$ ipython --no-banner

In [1]: import numpy as np

In [2]: import numpy.linalg as la

In [3]: np.set_printoptions(precision=2, suppress=True, linewidth=160)

In [4]: W0 = np.loadtxt("mat.csv", delimiter=",")

In [5]: print(W0)
[[ 1.  1. -1. -1.  1.  1. -1. -1.]
 [ 1.  1.  1.  1.  1.  1.  1.  1.]
 [ 1. -1. -1.  1.  1. -1. -1.  1.]
 [ 1. -1.  1. -1. -1.  1. -1.  1.]
 [ 1. -1.  1. -1.  1. -1.  1. -1.]
 [ 1.  1.  1.  1. -1. -1. -1. -1.]
 [ 1. -1. -1.  1. -1.  1.  1. -1.]
 [ 1.  1. -1. -1. -1. -1.  1.  1.]]

In [6]: Y = W0 / np.sqrt((W0 ** 2).mean(axis=1, keepdims=True))

In [7]: print(Y[0])
[ 1.  1. -1. -1.  1.  1. -1. -1.]

In [8]: print(la.matrix_rank(W0 - W0.mean(axis=1, keepdims=True)))
7

In [9]: print(W0 - W0.mean(axis=1, keepdims=True))
[[ 1.  1. -1. -1.  1.  1. -1. -1.]
 [ 0.  0.  0.  0.  0.  0.  0.  0.]
 [ 1. -1. -1.  1.  1. -1. -1.  1.]
 [ 1. -1.  1. -1. -1.  1. -1.  1.]
 [ 1. -1.  1. -1.  1. -1.  1. -1.]
 [ 1.  1.  1.  1. -1. -1. -1. -1.]
 [ 1. -1. -1.  1. -1.  1.  1. -1.]
 [ 1.  1. -1. -1. -1. -1.  1.  1.]]

In [10]: print(la.matrix_rank(Y) == la.matrix_rank(W0))
True

In [11]: x = np.array([9, 1, 5, 6, 4, 0, 2, 5])

In [12]: print(la.norm(W0 @ x) <= la.norm(W0, 2) * la.norm(x) + 1e-9)
True

In [13]: print((W0 @ x).argmax())
1

In [14]: print(W0 * x)
[[ 9.  1. -5. -6.  4.  0. -2. -5.]
 [ 9.  1.  5.  6.  4.  0.  2.  5.]
 [ 9. -1. -5.  6.  4. -0. -2.  5.]
 [ 9. -1.  5. -6. -4.  0. -2.  5.]
 [ 9. -1.  5. -6.  4. -0.  2. -5.]
 [ 9.  1.  5.  6. -4. -0. -2. -5.]
 [ 9. -1. -5.  6. -4.  0.  2. -5.]
 [ 9.  1. -5. -6. -4. -0.  2.  5.]]

In [15]: print((W0 * x).sum(axis=1))
[-4. 32. 16.  6.  8. 10.  2.  2.]

In [16]: print(W0 @ x)
[-4. 32. 16.  6.  8. 10.  2.  2.]

In [17]: print(W0 @ np.eye(8)[4])
[ 1.  1.  1. -1.  1. -1. -1. -1.]

In [18]: print(np.einsum("ij,j->i", W0, x))
[-4. 32. 16.  6.  8. 10.  2.  2.]

In [19]: print(np.sort(np.abs(la.eigvals(W0))))
[2.83 2.83 2.83 2.83 2.83 2.83 2.83 2.83]

In [20]: print(np.trace(W0))
2.0

In [21]: print(round(np.abs(la.eigvals(W0)).max(), 2))
2.83

In [22]: W0.inv()
AttributeError: 'numpy.ndarray' object has no attribute 'inv'


In [23]: print((W0 + W0.T) / 2)
[[ 1.  1.  0.  0.  1.  1.  0.  0.]
 [ 1.  1.  0.  0.  0.  1.  0.  1.]
 [ 0.  0. -1.  1.  1.  0. -1.  0.]
 [ 0.  0.  1. -1. -1.  1.  0.  0.]
 [ 1.  0.  1. -1.  1. -1.  0. -1.]
 [ 1.  1.  0.  1. -1. -1.  0. -1.]
 [ 0.  0. -1.  0.  0.  0.  1.  0.]
 [ 0.  1.  0.  0. -1. -1.  0.  1.]]

In [24]: print(np.allclose(W0 @ W0.T, W0.T @ W0))
True
